$ ipython --no-banner

In [1]: import numpy as np

In [2]: np.set_printoptions(precision=2, suppress=True, linewidth=120, floatmode="fixed")

In [3]: feats = np.load("dump.npy")

In [4]: print(feats)
[[3 3 2 2 3 0]
 [3 3 3 2 2 3]
 [2 3 3 3 2 2]
 [2 2 3 3 3 2]
 [3 2 2 3 3 3]
 [0 3 2 2 3 3]]

In [5]: # symmetric, so the eigenvalues are real

In [6]: rng = np.random.default_rng(24574)

In [7]: labels = rng.permutation(6)

In [8]: Y = feats[:, labels] * rng.choice([-1, 1], 6)

In [9]: print(Y)
[[ 3  3 -3  2  0 -2]
 [ 3  2 -3  3 -3 -2]
 [ 3  2 -2  3 -2 -3]
 [ 2  3 -2  3 -2 -3]
 [ 2  3 -3  2 -3 -3]
 [ 3  3  0  2 -3 -2]]

In [10]: Uu, _, VT = np.linalg.svd(feats.T @ Y)

In [11]: print(labels)
[1 4 0 2 5 3]

In [12]: X = np.load("out3.npy")

In [13]: print(X)
[[ 19.58  -1.97  -7.88   9.70 -16.94 -10.42  -5.69 -11.64   9.91   4.21  -5.20  22.14]
 [  1.97 -16.38 -24.58  19.93   9.07  -9.03   0.73 -30.39  -4.25   0.26   7.62   0.54]
 [ 19.46  -2.70  -7.03   9.95 -16.61 -11.14  -6.88 -12.67   8.23   4.27  -3.78  17.86]
 [ 17.17  -4.50  -5.71  11.08 -15.97  -9.72  -7.51 -10.87   6.12   2.17  -3.15  20.52]
 [  2.83 -16.35 -22.17  20.54  10.64  -9.89   1.12 -27.98  -4.75  -0.48   8.78  -0.53]
 [ 23.55 -11.86 -20.30  -0.20  -5.16  -1.92  -1.65   3.84  12.92 -17.50  -6.75   9.99]
 [  2.67 -16.30 -24.50  19.38   6.73 -10.43   0.95 -27.13  -5.45   0.84   9.54   1.33]
 [ 22.26 -13.25 -19.71  -1.30  -5.64  -0.64  -2.30   1.65  13.32 -17.52  -5.64   8.22]
 [  2.24 -16.08 -23.41  19.47   9.46 -10.11  -0.32 -27.55  -4.74   0.23   8.01   0.62]
 [ 23.65 -14.29 -19.91  -4.00  -2.91  -1.57  -0.96   2.99  12.00 -17.54  -5.95  10.68]
 [ 18.30  -4.00  -5.85  10.11 -15.98  -9.97  -6.95 -11.04   7.71   2.66  -4.07  19.40]
 [  2.01 -16.92 -23.41  18.69  12.11  -8.04   0.92 -29.73  -5.15   1.51   8.69  -0.64]
 [ 18.80  -3.59  -8.22  10.15 -17.24 -10.47  -6.67 -12.06   7.07   4.39  -2.88  20.86]
 [  1.44 -16.95 -24.09  20.82   9.61 -11.13  -0.25 -29.11  -5.80   1.87   8.33  -0.66]
 [ 18.77  -2.49  -6.84  11.35 -16.64  -9.86  -6.49 -10.57   6.12   4.28  -5.38  20.58]
 [  3.59 -16.25 -23.46  19.72   9.67 -10.12  -0.04 -31.60  -7.00   1.07   7.37   1.13]
 [ 16.78  -1.96  -8.37  10.26 -17.79  -9.43  -6.82 -10.35   7.13   3.65  -3.42  21.13]
 [  0.96 -16.14 -22.44  21.00   8.35 -10.45  -2.60 -27.52  -4.51   2.96   7.15  -2.93]
 [  2.23 -16.19 -25.78  19.53  10.16 -10.80   0.13 -29.52  -3.24   1.52   8.01  -0.51]
 [  1.07 -17.09 -22.79  19.96   9.47 -10.61   0.20 -27.42  -4.26   1.21   7.87  -1.66]
 [ 24.91 -13.41 -20.46  -2.00  -5.05  -1.58  -4.17   4.43  12.92 -15.69  -5.64   8.57]
 [ 18.85  -2.45  -5.84  11.32 -15.23 -10.53  -6.80  -8.74   6.72   1.77  -3.62  20.55]
 [ 23.61 -14.33 -19.60  -1.97  -4.05  -1.10  -3.82   2.96  12.34 -19.30  -6.27   8.90]
 [ 24.30 -12.00 -20.42  -0.22  -4.13  -1.66  -0.47   2.08  11.99 -15.94  -3.44   7.93]
 [  0.77 -14.61 -23.90  20.77   7.94 -10.29   0.46 -28.03  -6.04   1.39   6.22  -0.27]
 [ 18.51  -2.49  -6.31  10.71 -15.86  -9.13  -6.70  -9.93   7.91   3.08  -4.59  18.84]
 [ 21.11  -2.40  -7.48   9.88 -18.81  -9.18  -7.73 -12.06   5.64   3.97  -6.27  18.29]
 [ 24.31 -13.10 -22.08  -2.07  -3.25  -2.20  -2.42   3.78  12.82 -15.24  -4.67   7.74]
 [ 18.64  -3.37  -8.20  10.89 -16.35 -10.51  -7.66 -10.45   8.58   2.58  -3.10  21.05]
 [ 22.52 -13.23 -20.13  -1.69  -3.08  -3.70  -2.67   4.95  13.60 -15.42  -6.58  10.18]
 [ 23.47 -12.69 -19.53  -3.70  -4.79  -3.01  -3.67   3.43  12.26 -16.56  -5.70  10.22]
 [ 23.83 -13.44 -20.60  -2.83  -3.23  -1.34  -5.47   5.02  13.96 -16.43  -6.30  11.25]
 [ 19.66  -5.14  -5.86   9.42 -15.25  -9.51  -5.45 -11.44   5.00   4.09  -4.95  19.29]
 [ 21.88 -13.45 -20.76  -1.58  -3.66  -4.42  -0.96   3.38  12.69 -17.78  -7.51   9.39]
 [ 18.99  -3.61  -6.73   9.90 -16.57 -10.04  -7.00  -9.11   7.22   3.22  -4.50  19.93]
 [  0.50 -17.73 -22.33  21.14   9.45  -9.90  -0.80 -26.44  -4.90  -0.14   8.56   0.70]
 [  2.73 -15.99 -22.70  20.10   8.86  -9.90  -1.69 -29.20  -4.46   0.60   8.97   0.75]
 [  1.09 -14.95 -23.91  18.46   7.51 -11.21   0.23 -28.38  -5.71  -0.18   5.66  -0.73]
 [ 19.11  -4.48  -6.67   9.45 -16.66 -10.99  -6.87  -8.92   6.83   4.28  -4.27  20.54]
 [  2.61 -16.34 -23.92  20.05   9.69  -9.23  -0.43 -29.76  -4.19   0.43   7.85   0.81]
 [  2.29 -15.42 -23.13  20.55   7.84 -10.72   0.36 -28.21  -4.82   0.10   8.65   0.58]
 [ 18.53  -2.82  -5.81  10.41 -17.15  -9.16  -5.59  -8.87   5.17   1.90  -2.91  18.90]
 [ 26.18 -13.09 -20.20  -3.69  -5.57  -3.00  -2.72   5.65  14.02 -16.77  -8.06  11.06]]

In [14]: x0 = np.array([0, 2, 0, 2, 0, 2, 0, 0, 2, 2, 2, 2])

In [15]: rhs = X @ x0

In [16]: print(np.round(np.linalg.lstsq(X, rhs)[0], 2) + 0)
[0.00 2.00 0.00 2.00 0.00 2.00 0.00 0.00 2.00 2.00 2.00 2.00]

In [17]: print(np.round(np.linalg.solve(X.T @ X, X.T @ rhs), 2) + 0)
[0.00 2.00 0.00 2.00 0.00 2.00 0.00 0.00 2.00 2.00 2.00 2.00]

In [18]: rhs = rhs + 0.05 * rng.normal(size=43)

In [19]: print(rhs)
[ 56.76  -2.66  45.26  45.05  -5.35 -30.67  -2.15 -33.65  -5.17 -41.24  43.67  -3.90  51.09  -7.01  49.19  -8.11  54.60
  -5.82  -3.38  -9.11 -33.70  47.50 -43.43 -26.59  -5.70  48.68  39.88 -33.46  52.31 -33.75 -38.33 -30.37  36.45 -45.35
  44.27  -4.51   0.15 -17.36  42.79  -1.22  -2.14  42.95 -39.02]

In [20]: b, *_ = np.linalg.lstsq(X, rhs)

In [21]: print(np.round(X.T @ (rhs - X @ b), 2) + 0)
[0.00 0.00 0.00 0.00 0.00 0.00 0.00 0.00 0.00 0.00 0.00 0.00]

In [22]: print(b.round())
[ 0.00  2.00  0.00  2.00 -0.00  2.00  0.00  0.00  2.00  2.00  2.00  2.00]

In [23]: print(np.round(np.linalg.norm(rhs - X @ b), 2))
0.33

In [24]: print([round(float(np.linalg.norm(np.linalg.solve(X.T @ X + lam * np.eye(12), X.T @ rhs))), 2) for lam in (0, 1, 10, 100)])
[5.28, 5.16, 4.38, 2.62]

In [25]: Y = np.c_[X[:, :11] @ np.array([[8, 1, 1, -8, -6, 0, 1, -7, -4, 7, -8],
    ...:     [-2, 3, -2, -8, -4, 3, -4, -3, 9, 9, 5],
    ...:     [5, 4, -8, -5, -8, 5, -9, 0, 1, -3, -3],
    ...:     [2, 0, 5, 9, -6, -6, -7, -7, -4, 7, 9],
    ...:     [4, 5, -5, 0, -5, 2, 4, -9, -3, 8, -4],
    ...:     [-4, -2, -5, -4, 3, 6, -5, 5, 9, 7, -3],
    ...:     [8, -4, -9, 7, -3, -8, -6, -1, -3, -4, -6],
    ...:     [-1, 0, 9, 6, 9, 3, -6, 0, -8, -9, -7],
    ...:     [3, 1, 5, 1, -5, 8, -5, -8, -7, -4, -9],
    ...:     [-3, -9, -6, 2, 0, -1, 4, -3, -5, -8, -3],
    ...:     [-9, 6, 6, 9, -9, -9, -8, -6, 8, -3, 3]]), np.array([0, -1, 3, -4, -5, -2, 5, 2, -2, 1, 2, 1, -2, 2, 5, 2, 1, -4, -4, 5, 2, -2, -1, 4, 1, 3, -3, -5, 0, -4, 4, -4, 2, 2, 4, -1, 1, -3, 5, 0, -1, 3, 4])]

In [26]: print(Y)
[[ 144.52 -118.13  211.40 -110.64 -141.76  -67.44  127.69 -153.71 -207.52   72.21   41.67    0.00]
 [  -8.00  -45.87   73.65  341.29 -264.71 -527.51  369.92 -244.17  -37.74  351.62  414.94   -1.00]
 [ 127.48 -102.89  210.34 -106.25 -160.31  -90.39  136.61 -153.07 -186.60   77.61   73.07    3.00]
 [ 105.96  -81.85  224.14  -69.89 -132.68  -96.18  107.28 -118.18 -168.18   74.06  100.14   -4.00]
 [  12.80  -14.15   81.75  356.70 -290.78 -530.64  328.74 -274.11  -57.36  342.68  393.76   -5.00]
 [ 232.23   21.33  422.58  -57.48  125.44   48.61  150.31  -99.74 -304.95  143.50 -263.21   -2.00]
 [ -31.14  -49.29  118.90  373.64 -241.67 -556.09  343.15 -235.28  -49.00  288.81  408.79    5.00]
 [ 206.66   23.11  404.77  -61.35  117.11   52.57  154.73  -77.27 -268.70  135.15 -254.41    2.00]
 [ -11.76  -29.59  100.19  343.71 -251.67 -514.18  357.11 -249.93  -56.87  324.71  400.40   -2.00]
 [ 236.37   27.73  379.00  -70.46  131.72   50.08  189.47  -83.06 -297.46  121.50 -308.97    1.00]
 [ 128.55  -89.91  214.76  -92.77 -138.10  -75.56  114.70 -131.19 -187.94   70.04   65.37    2.00]
 [ -10.25  -36.04   37.71  340.84 -276.70 -521.44  373.32 -259.72  -34.08  349.79  383.92    1.00]
 [ 102.36 -113.15  224.26  -76.47 -136.75 -114.80  137.11 -134.85 -176.83   64.25   87.03   -2.00]
 [ -21.30  -47.11   89.78  372.93 -261.69 -552.35  380.40 -256.05  -63.16  320.75  435.18    2.00]
 [ 129.11 -118.26  203.64  -97.04 -120.26  -88.90  125.50 -125.94 -191.80   85.32   85.07    5.00]
 [   3.26  -42.66   43.38  308.13 -281.50 -543.63  401.13 -243.44  -27.51  375.71  432.91    2.00]
 [  80.40 -111.63  236.52  -72.84 -104.34  -93.77  113.45 -111.09 -157.93   61.39  100.85    1.00]
 [ -35.08  -52.42  106.57  346.88 -242.46 -497.77  364.04 -245.80  -72.71  300.42  427.29   -4.00]
 [ -11.59  -46.44   97.59  355.23 -264.72 -528.26  391.48 -276.02  -71.28  331.56  400.57   -4.00]
 [  -9.19  -41.52   93.15  370.06 -251.59 -519.68  352.25 -251.19  -79.13  292.99  397.01    5.00]
 [ 204.72   17.72  440.86  -73.21  138.91   66.35  180.59 -100.87 -311.90  117.17 -290.13    2.00]
 [ 132.11  -70.68  239.67  -80.36 -139.22  -85.36   89.38 -149.97 -192.18   86.79   74.19   -2.00]
 [ 221.63   47.87  425.87  -81.24  134.06   70.02  176.84  -76.92 -285.14  153.70 -269.73   -1.00]
 [ 214.89   25.98  397.41  -33.30   73.69   -2.18  143.55 -130.68 -274.27  150.20 -255.77    4.00]
 [ -16.22  -61.45   79.16  346.07 -229.60 -527.27  363.55 -223.49  -50.03  327.29  440.83    1.00]
 [ 128.14  -95.79  216.93  -97.42 -130.48  -64.46  101.77 -138.26 -188.14   83.93   61.13    3.00]
 [ 129.18 -128.49  202.89 -155.96 -107.11  -73.34  156.11  -98.02 -169.05  106.98   82.58   -3.00]
 [ 205.01   16.48  427.37  -43.06  124.46   33.55  192.06 -124.53 -312.87  122.93 -288.38   -5.00]
 [ 108.35  -87.60  263.44  -71.59 -133.95  -88.32  117.72 -152.12 -193.37   75.64   78.42    0.00]
 [ 225.04   17.89  425.09  -39.53  137.06   61.09  183.90 -117.29 -348.91   91.42 -292.22   -4.00]
 [ 205.94   31.13  415.95  -87.12  135.18   64.43  191.29  -82.79 -290.59  107.73 -277.48    4.00]
 [ 200.39   33.55  449.20  -84.00  153.18  102.79  194.16 -103.43 -317.65  123.82 -302.14   -4.00]
 [ 149.26 -116.14  164.57 -102.20 -126.38  -99.06  145.87 -115.56 -195.46   73.20   49.57    2.00]
 [ 245.96   20.52  411.49  -37.08  140.56   36.20  192.03  -93.07 -335.98  110.54 -267.63    2.00]
 [ 124.78 -102.29  233.39  -90.63 -108.92  -73.55  118.06 -125.89 -204.19   55.94   53.35    4.00]
 [ -23.79  -24.04  119.49  386.97 -245.33 -521.20  330.61 -243.78  -68.51  301.40  416.58   -1.00]
 [ -24.67  -21.22  102.34  330.52 -281.58 -514.84  353.51 -259.33  -34.96  341.27  421.26    1.00]
 [  -6.44  -50.48   82.07  317.61 -215.90 -510.82  384.40 -203.61  -47.58  317.44  424.18   -3.00]
 [ 124.75 -112.16  231.33  -79.33 -105.14  -85.76  131.09 -126.48 -221.56   28.41   45.93    5.00]
 [  -8.45  -34.42   84.20  332.56 -271.63 -515.36  368.82 -257.40  -44.41  355.56  409.43    0.00]
 [ -12.67  -31.11  105.39  355.01 -270.40 -537.87  335.65 -251.78  -46.23  323.15  424.06   -1.00]
 [ 113.84  -87.63  221.72  -75.87 -120.33 -105.47   78.22 -109.58 -159.18   68.35   79.53    3.00]
 [ 254.46   11.73  436.05 -102.13  159.32   92.91  188.61  -93.80 -354.07   96.95 -339.50    4.00]]

In [27]: print(np.linalg.matrix_rank(np.c_[X, Y]))
13

In [28]: print(np.linalg.norm(np.linalg.qr(X)[0].T @ Y, axis=0) ** 2 / ((Y ** 2).sum(axis=0) + 1e-12))
[1.00 1.00 1.00 1.00 1.00 1.00 1.00 1.00 1.00 1.00 1.00 0.26]

In [29]: print(np.linalg.matrix_rank(Y))
12
